$ ipython --no-banner

In [1]: import numpy as np

In [2]: import numpy.linalg as la

In [3]: np.set_printoptions(precision=3, suppress=True, linewidth=120)

In [4]: rd = lambda a: np.round(a, 3) + 0

In [5]: feats = np.load("m.npy")

In [6]: feats
Out[6]: 
array([[ 2.38 , -6.054, -0.799],
       [-6.479, -7.272, -4.663],
       [ 2.651, -4.908, -0.373],
       [-3.118, -4.953, -2.578],
       [ 0.448,  0.753, -2.06 ],
       [ 2.236, -6.319, -0.841],
       [ 1.864,  0.104, -1.994],
       [ 4.614, -4.221, -2.019],
       [ 3.392, -5.865, -1.966],
       [ 0.087,  1.818, -3.241],
       [ 1.93 , -4.52 ,  0.71 ],
       [ 5.493, -5.065,  0.313],
       [ 2.866, -6.472, -3.515],
       [ 1.252,  1.873, -1.439],
       [ 1.696, -4.747,  0.231],
       [-4.291, -6.508, -3.391],
       [-2.262,  2.07 , -5.12 ],
       [-6.612, -5.817, -3.958],
       [ 0.827,  3.578, -2.698],
       [ 2.999, -5.555, -0.029],
       [-0.665,  1.774, -3.66 ],
       [-2.829, -8.171, -2.69 ],
       [-5.567, -6.622, -3.718],
       [-0.268,  2.145, -2.739],
       [-2.572, -5.541, -3.457]])

In [7]: u, v = feats[21], feats[1]

In [8]: rd(u @ v)
Out[8]: np.float64(90.292)

In [9]: rd(u @ u)
Out[9]: np.float64(82.005)

In [10]: pr = (u @ v) / (u @ u) * u

In [11]: rd(np.outer(u, v))
Out[11]: 
array([[18.329, 20.572, 13.192],
       [52.94 , 59.42 , 38.101],
       [17.429, 19.562, 12.543]])

In [12]: rd((v - pr) @ u)
Out[12]: np.float64(0.0)

In [13]: rd(pr)
Out[13]: array([-3.115, -8.997, -2.962])

In [14]: la.matrix_rank(np.outer(u, v))
Out[14]: np.int64(1)

In [15]: E = np.load("test6.npy")

In [16]: rd(E)
Out[16]: 
array([[ 0.818, -0.273, -0.273],
       [-0.273,  0.091,  0.091],
       [-0.273,  0.091,  0.091]])

In [17]: np.abs(np.diag(la.qr(E)[1])) > 1e-9
Out[17]: array([ True, False, False])

In [18]: rd(np.trace(la.pinv(E) @ E))
Out[18]: np.float64(1.0)

In [19]: rd(E @ la.pinv(E) @ E)
Out[19]: 
array([[ 0.818, -0.273, -0.273],
       [-0.273,  0.091,  0.091],
       [-0.273,  0.091,  0.091]])

In [20]: np.allclose(E[:-1].T @ la.lstsq(E[:-1].T, E[-1])[0], E[-1])
Out[20]: True

In [21]: np.unique(E.round(6), axis=0).shape
Out[21]: (2, 3)

In [22]: rd(E @ E)
Out[22]: 
array([[ 0.818, -0.273, -0.273],
       [-0.273,  0.091,  0.091],
       [-0.273,  0.091,  0.091]])

In [23]: np.allclose(E @ E.T, E.T @ E)
Out[23]: True

In [24]: la.determinant(E)
---------------------------------------------------------------------------
AttributeError                            Traceback (most recent call last)
Cell In[24], line 1
----> 1 la.determinant(E)

AttributeError: module 'numpy.linalg' has no attribute 'determinant'

In [25]: rd(la.matrix_power(E, 2))
Out[25]: 
array([[ 0.818, -0.273, -0.273],
       [-0.273,  0.091,  0.091],
       [-0.273,  0.091,  0.091]])

In [26]: (E - E.T) / 2
Out[26]: 
array([[0., 0., 0.],
       [0., 0., 0.],
       [0., 0., 0.]])

In [27]: np.trace(E)
Out[27]: np.float64(1.0)

In [28]: rd(np.abs(la.eigvals(E)).max())
Out[28]: np.float64(1.0)

In [29]: vec = np.array([0, -2, 2])

In [30]: (vec - E @ vec) @ (E @ vec)
Out[30]: np.float64(0.0)

In [31]: np.trace(E)
Out[31]: np.float64(1.0)

In [32]: E @ vec
Out[32]: array([0., 0., 0.])

In [33]: W0 = np.array([[0, 0, 0],
    ...:     [0, 0, 0],
    ...:     [2, -6, -1],
    ...:     [4, -1, -4],
    ...:     [4, 3, -3],
    ...:     [-2, -5, 3],
    ...:     [4, 3, -3],
    ...:     [0, 0, 0],
    ...:     [0, 0, 0],
    ...:     [0, 0, 0],
    ...:     [0, 0, 0],
    ...:     [-2, -5, 3],
    ...:     [0, 0, 0]])

In [34]: W0
Out[34]: 
array([[ 0,  0,  0],
       [ 0,  0,  0],
       [ 2, -6, -1],
       [ 4, -1, -4],
       [ 4,  3, -3],
       [-2, -5,  3],
       [ 4,  3, -3],
       [ 0,  0,  0],
       [ 0,  0,  0],
       [ 0,  0,  0],
       [ 0,  0,  0],
       [-2, -5,  3],
       [ 0,  0,  0]])

In [35]: # rows 0 and 1 are equal

In [36]: theta = np.radians(72)

In [37]: R = np.eye(3)

In [38]: R[1, 1] = R[2, 2] = np.cos(theta)

In [39]: R[1, 2], R[2, 1] = -np.sin(theta), np.sin(theta)

In [40]: rd(R)
Out[40]: 
array([[ 1.   ,  0.   ,  0.   ],
       [ 0.   ,  0.309, -0.951],
       [ 0.   ,  0.951,  0.309]])

In [41]: M2 = W0 @ R.T

In [42]: rd(la.det(R)), rd(np.trace(R))
Out[42]: (np.float64(1.0), np.float64(1.618))

In [43]: u = np.array([0, 3])

In [44]: np.correlate(W0[1], W0[5], "full")
Out[44]: array([0, 0, 0, 0, 0])

In [45]: np.array([np.convolve(row, u, "same") for row in W0])
Out[45]: 
array([[  0,   0,   0],
       [  0,   0,   0],
       [  0,   6, -18],
       [  0,  12,  -3],
       [  0,  12,   9],
       [  0,  -6, -15],
       [  0,  12,   9],
       [  0,   0,   0],
       [  0,   0,   0],
       [  0,   0,   0],
       [  0,   0,   0],
       [  0,  -6, -15],
       [  0,   0,   0]])

In [46]: np.polyval(u, W0[1])
Out[46]: array([3, 3, 3])

In [47]: np.convolve(W0[1], u)
Out[47]: array([0, 0, 0, 0])

In [48]: Ac = W0 - W0.mean(axis=0)

In [49]: evecs = la.svd(Ac)[2][:2]

In [50]: M2 = Ac - Ac @ evecs.T @ evecs

In [51]: la.norm(M2, axis=1).round(6).argmax()
Out[51]: np.int64(4)

In [52]: rd(la.norm(M2) / la.norm(Ac))
Out[52]: np.float64(0.079)

In [53]: Ac = W0 - W0.mean(axis=0)

In [54]: Uu, sig, Vt = la.svd(Ac, full_matrices=False)

In [55]: rd(Ac.mean(axis=0))
Out[55]: array([0., 0., 0.])

In [56]: M2 = np.array([[0]])

In [57]: C = np.array([[3, 1], [-1, 1]])

In [58]: data = np.block([[M2, np.array([[3, -2]])], [np.zeros((2, 1)), C]])

In [59]: data
Out[59]: 
array([[ 0.,  3., -2.],
       [ 0.,  3.,  1.],
       [ 0., -1.,  1.]])

In [60]: # rank 2

In [61]: rd(la.det(2 * data)), rd(la.det(data))
Out[61]: (np.float64(0.0), np.float64(0.0))

In [62]: np.einsum("ii->", data)
Out[62]: np.float64(4.0)

In [63]: rd(la.eigvals(data).sum().real)
Out[63]: np.float64(4.0)

In [64]: rd(la.det(data.T))
Out[64]: np.float64(0.0)

In [65]: rng = np.random.default_rng(4920)

In [66]: M2 = data + rng.integers(-2, 3, (3, 2)) @ rng.integers(-2, 3, (2, 3))

In [67]: M2
Out[67]: 
array([[ 6.,  3., -2.],
       [ 0.,  3., -5.],
       [ 3., -1.,  1.]])

In [68]: rd(la.svd(M2 - data, compute_uv=False))
Out[68]: array([6.708, 6.   , 0.   ])

In [69]: np.abs(M2 - data).sum(axis=1)
Out[69]: array([6., 6., 3.])

In [70]: np.argsort(-la.norm(data, axis=0).round(6), kind="stable")[:3]
Out[70]: array([1, 2, 0])

In [71]: rd(la.norm(data, 2) / la.norm(data))
Out[71]: np.float64(0.897)

In [72]: la.matrix_rank(data, rtol=0.1)
Out[72]: np.int64(2)

In [73]: K = np.array([[-1, 1, 2, 2], [-3, -3, -1, -2], [-2, -2, -3, -2], [-2, 2, 2, 3]])

In [74]: np.argsort(-la.norm(K, axis=0).round(6), kind="stable")[:3]
Out[74]: array([3, 0, 1])

In [75]: rd(la.norm(K, 2) / la.norm(K))
Out[75]: np.float64(0.854)

In [76]: la.matrix_rank(K, rtol=0.1)
Out[76]: np.int64(3)

In [77]: M2 = K + rng.integers(-2, 3, (4, 3)) @ rng.integers(-2, 3, (3, 4))

In [78]: M2
Out[78]: 
array([[-4, -7, -1,  0],
       [-4, -4,  3, -6],
       [-8, -7, -3, -4],
       [-4,  4,  4,  3]])

In [79]: np.abs(M2 - K).sum(axis=1)
Out[79]: array([16, 10, 13,  6])

In [80]: M2 - K
Out[80]: 
array([[-3, -8, -3, -2],
       [-1, -1,  4, -4],
       [-6, -5,  0, -2],
       [-2,  2,  2,  0]])

In [81]: K.ravel(order="F")
Out[81]: array([-1, -3, -2, -2,  1, -3, -2,  2,  2, -1, -3,  2,  2, -2, -2,  3])

In [82]: blk = K.reshape(4, 2, -1)

In [83]: blk[:, 0]
Out[83]: 
array([[-1,  1],
       [-3, -3],
       [-2, -2],
       [-2,  2]])

In [84]: blk.transpose(1, 0, 2)
Out[84]: 
array([[[-1,  1],
        [-3, -3],
        [-2, -2],
        [-2,  2]],

       [[ 2,  2],
        [-1, -2],
        [-3, -2],
        [ 2,  3]]])

In [85]: np.swapaxes(blk, 1, 2)[0]
Out[85]: 
array([[-1,  2],
       [ 1,  2]])

In [86]: blk.shape
Out[86]: (4, 2, 2)
